$ ipython --no-banner

In [1]: import numpy as np

In [2]: from numpy import linalg as LA

In [3]: np.set_printoptions(precision=1, suppress=True, linewidth=140, sign=" ")

In [4]: rd = lambda a: np.round(a, 1) + 0

In [5]: E = np.load("out11.npy")

In [6]: print(E)
[[-1  2 -3]
 [ 1  0  0]
 [ 0  3  0]]

In [7]: print(np.kron(np.eye(2, dtype=int), E))
[[-1  2 -3  0  0  0]
 [ 1  0  0  0  0  0]
 [ 0  3  0  0  0  0]
 [ 0  0  0 -1  2 -3]
 [ 0  0  0  1  0  0]
 [ 0  0  0  0  3  0]]

In [8]: print(rd(LA.det(E[::-1])))
9.0

In [9]: print(rd(LA.eigvals(E)))
[-2.8+0.j   0.9+1.5j  0.9-1.5j]

In [10]: print(np.einsum("ij,ji->", E, E))
5

In [11]: print(np.einsum("ii->", E))
-1

In [12]: print(rd(np.poly(E)))
[ 1.  1. -2.  9.]

In [13]: def softmax(z):
    ...:     e = np.exp(z - z.max(axis=-1, keepdims=True))
    ...:     return e / e.sum(axis=-1, keepdims=True)
    ...: 

In [14]: print(rd(softmax(10 * E[1])))
[ 1.  0.  0.]

In [15]: print(rd(softmax(E).sum(axis=1)))
[ 1.  1.  1.]

In [16]: S = E @ E.T / np.sqrt(3)

In [17]: print(rd(softmax(S)))
[[ 1.   0.   0. ]
 [ 0.2  0.5  0.3]
 [ 0.1  0.   0.8]]

In [18]: print(rd(softmax(S + np.triu(np.full(S.shape, -np.inf), 1))))
[[ 1.   0.   0. ]
 [ 0.2  0.8  0. ]
 [ 0.1  0.   0.8]]

In [19]: print(rd(softmax(S)[1] @ E))
[ 0.4  1.2 -0.5]

In [20]: W0 = np.load("block3.npy")

In [21]: print(W0)
[[ 0  0  0]
 [-1  1 -1]
 [ 1 -2 -2]
 [ 0  0  0]]

In [22]: Uu, sigma, VT = LA.svd(W0)

In [23]: vecs = VT[:(sigma > 1e-8).sum()]

In [24]: rng = np.random.default_rng(266473)

In [25]: vec = W0[2] + -3 * W0[3] + rng.integers(2) * np.eye(3)[1]

In [26]: print(vec)
[ 1. -2. -2.]

In [27]: print(LA.matrix_rank(np.vstack([W0, vec])))
2

In [28]: print(rd(vecs.T @ vecs))
[[ 0.4 -0.5  0.2]
 [-0.5  0.7  0.1]
 [ 0.2  0.1  1. ]]

In [29]: X = np.loadtxt("data.csv", delimiter=",")

In [30]: print(X)
[[-0.1  0.3 -0.7]
 [-1.   2.  -0.9]
 [ 0.7 -1.9  0.1]
 [ 1.4 -3.2 -1.9]
 [ 0.7 -1.3  0.3]
 [ 0.2 -0.2 -0.2]
 [ 2.2 -3.5  1.5]
 [ 1.4 -2.7  0. ]
 [ 0.4 -0.9  1.9]
 [ 1.4 -2.7 -0.6]
 [-1.   1.9  0.1]
 [ 0.7 -0.8 -0.1]
 [ 0.3 -0.5  0.7]
 [ 0.2 -0.6 -0.7]
 [ 1.6 -3.1  0.4]
 [-1.7  3.7 -0.9]
 [-0.3  0.1  1.3]
 [-0.2  0.6 -1. ]
 [-1.8  3.5  0.5]
 [-0.5  0.8  1.4]
 [-0.5  0.7 -0.4]
 [ 0.8 -1.6  1.5]
 [-1.2  2.3  1.6]
 [-0.7  1.2  0.6]
 [ 1.3 -2.3 -0.4]
 [ 0.5 -0.8 -1.8]
 [ 1.1 -2.1  0. ]]

In [31]: Y = np.c_[X[:, :2] @ np.array([[-1, 1], [2, 1]]), np.array([1, 2, -3, 3, 3, -3, -1, 0, 2, 1, -1, 0, -2, 1, -3, -3, -3, 0, 2, -1, -1, -1, 2, 0, -2, 2, -1])]

In [32]: print(rd(Y))
[[ 0.7  0.2  1. ]
 [ 5.   1.   2. ]
 [-4.5 -1.2 -3. ]
 [-7.8 -1.8  3. ]
 [-3.3 -0.6  3. ]
 [-0.6  0.  -3. ]
 [-9.2 -1.3 -1. ]
 [-6.8 -1.3  0. ]
 [-2.2 -0.5  2. ]
 [-6.8 -1.3  1. ]
 [ 4.8  0.9 -1. ]
 [-2.3 -0.1  0. ]
 [-1.3 -0.2 -2. ]
 [-1.4 -0.4  1. ]
 [-7.8 -1.5 -3. ]
 [ 9.1  2.  -3. ]
 [ 0.5 -0.2 -3. ]
 [ 1.4  0.4  0. ]
 [ 8.8  1.7  2. ]
 [ 2.1  0.3 -1. ]
 [ 1.9  0.2 -1. ]
 [-4.  -0.8 -1. ]
 [ 5.8  1.1  2. ]
 [ 3.1  0.5  0. ]
 [-5.9 -1.  -2. ]
 [-2.1 -0.3  2. ]
 [-5.3 -1.  -1. ]]

In [33]: print(rd(LA.norm(LA.qr(X)[0].T @ Y, axis=0) ** 2 / ((Y ** 2).sum(axis=0) + 1e-12)))
[ 1.   1.   0.1]

In [34]: print(rd(LA.lstsq(X, Y[:, 0])[0]))
[-1.  2.  0.]

In [35]: data = np.load("layer0.npy")

In [36]: print(data)
[[ 0  0  1  0]
 [ 0  0  0  1]
 [ 1  0  0  0]
 [ 0  1  0  0]]

In [37]: print(rd(LA.pinv(data)))
[[ 0.  0.  1.  0.]
 [ 0.  0.  0.  1.]
 [ 1.  0.  0.  0.]
 [ 0.  1.  0.  0.]]

In [38]: print(data[:, 1] @ data[:, 2])
0

In [39]: vals, vecs = LA.eig(data)

In [40]: print(rd(np.sort(LA.eigvals(data.T))))
[-1. -1.  1.  1.]

In [41]: print(np.prod(vals))
1.0

In [42]: vec = np.array([2, -2, 0, -2])

In [43]: print(rd(LA.norm(vec)), rd(LA.norm(data @ vec)))
3.5 3.5

In [44]: print([p for p in range(1, 25) if np.allclose(LA.matrix_power(data, p), np.eye(4))])
[2, 4, 6, 8, 10, 12, 14, 16, 18, 20, 22, 24]

In [45]: print(4 - LA.matrix_rank(data - np.eye(4), tol=1e-8))
2

In [46]: print(rd(LA.det(data)))
1.0

In [47]: print(data.T @ (data @ vec))
[ 2 -2  0 -2]

In [48]: feats = np.load("x.npy")

In [49]: print(feats)
[[  0.8   2.9   0.1]
 [  1.1   3.7   2.2]
 [ -0.4  -1.2   0.7]
 [ -0.9  -3.5  -1.4]
 [  0.4   1.   -1.1]
 [ -3.5 -15.1  -1.6]
 [  2.1   8.5   0.7]
 [ -1.2  -4.8  -0.7]
 [  0.5   1.5   0.8]
 [  0.1   0.3   0.9]
 [  1.3   5.3   0.4]
 [ -1.   -4.   -1.7]
 [ -0.2  -1.   -1. ]
 [  0.6   2.4  -1.4]
 [  0.5   2.1   1.4]
 [  0.7   3.1   1. ]
 [  0.8   2.9  -1.3]
 [  1.4   5.2  -0.1]]

In [50]: r0, g = feats[16], feats[5]

In [51]: print(rd(r0 @ g))
-44.5

In [52]: pr = (r0 @ g) / (r0 @ r0) * r0

In [53]: print(rd(pr))
[ -3.3 -12.    5.4]

In [54]: print(rd(g - pr))
[-0.2 -3.1 -7. ]

In [55]: Y = np.array([[2, -2, -3, 2], [3, 2, -2, -2], [-3, 1, 2, -3], [0, 3, -1, 2]])

In [56]: arr = Y - Y.T

In [57]: print(arr)
[[ 0 -5  0  2]
 [ 5  0 -3 -5]
 [ 0  3  0 -2]
 [-2  5  2  0]]

In [58]: vec = np.array([0, 4, 5, 1])

In [59]: print(vec @ arr @ vec)
0

In [60]: print(rd(LA.eigvals(arr).real))
[ 0.  0.  0.  0.]

In [61]: Q = LA.solve(np.eye(4) - arr, np.eye(4) + arr)

In [62]: print(rd(Q @ Q.T))
[[ 1.  0.  0.  0.]
 [ 0.  1.  0.  0.]
 [ 0.  0.  1.  0.]
 [ 0.  0.  0.  1.]]

In [63]: print(rd(LA.det(Q)))
1.0

In [64]: vec = np.array([-3, 2, 3, 1])

In [65]: print(arr @ np.eye(4)[1])
[-5.  0.  3.  5.]

In [66]: print(arr * vec)
[[  0 -10   0   2]
 [-15   0  -9  -5]
 [  0   6   0  -2]
 [  6  10   6   0]]

In [67]: print((arr * vec).sum(axis=1))
[ -8 -29   4  22]

In [68]: print(arr @ np.ones(4))
[-3. -3.  1.  5.]

In [69]: mat = np.array([[3.0, 1.0], [0.0, 3.0]])

In [70]: print(mat)
[[ 3.  1.]
 [ 0.  3.]]

In [71]: print(np.diff(mat, axis=0))
[[-3.  2.]]

In [72]: print(LA.matrix_rank(mat))
2

In [73]: LA.rank(mat)
---------------------------------------------------------------------------
AttributeError                            Traceback (most recent call last)
Cell In[73], line 1
----> 1 LA.rank(mat)

AttributeError: module 'numpy.linalg' has no attribute 'rank'

In [74]: print(mat.mean(axis=0))
[ 1.5  2. ]

In [75]: F = np.loadtxt("sample19.csv", delimiter=",")

In [76]: print(rd(F))
[[ 0.   1.  -0.1]
 [ 1.   0.   0.1]
 [-0.1  0.1  1. ]]

In [77]: Y = F + rng.integers(-2, 3, (3, 1)) @ rng.integers(-2, 3, (1, 3))

In [78]: print(rd(Y))
[[-4.   3.  -4.1]
 [-3.   2.  -3.9]
 [-2.1  1.1 -1. ]]

In [79]: print(LA.matrix_rank(Y - F, tol=1e-8))
1

In [80]: print(np.abs(Y - F).sum(axis=1))
[ 10.  10.   5.]

In [81]: vals, vecs = LA.eig(F)

In [82]: print(rd(F @ vecs[:, 0] - vals[0] * vecs[:, 0]))
[ 0.  0.  0.]

In [83]: print(rd(vals))
[ 1. -1.  1.]

In [84]: print(rd(np.sort(LA.eigvals(F.T))))
[-1.  1.  1.]

In [85]: print(rd(np.sort(LA.eigvals(F @ F))))
[ 1.  1.  1.]

In [86]: vals, vecs = LA.eigh(F)

In [87]: print(rd(vals.sum()), rd(np.trace(F)))
1.0 1.0

In [88]: print(rd(LA.eigvalsh(F @ F)))
[ 1.  1.  1.]

In [89]: print(rd(vecs.T @ vecs))
[[ 1.  0.  0.]
 [ 0.  1.  0.]
 [ 0.  0.  1.]]

In [90]: print((vals > 1e-8).sum(), (vals < -1e-8).sum())
2 1

In [91]: print(rd(LA.eigvalsh(F + -3 * np.eye(3))))
[-4. -2. -2.]
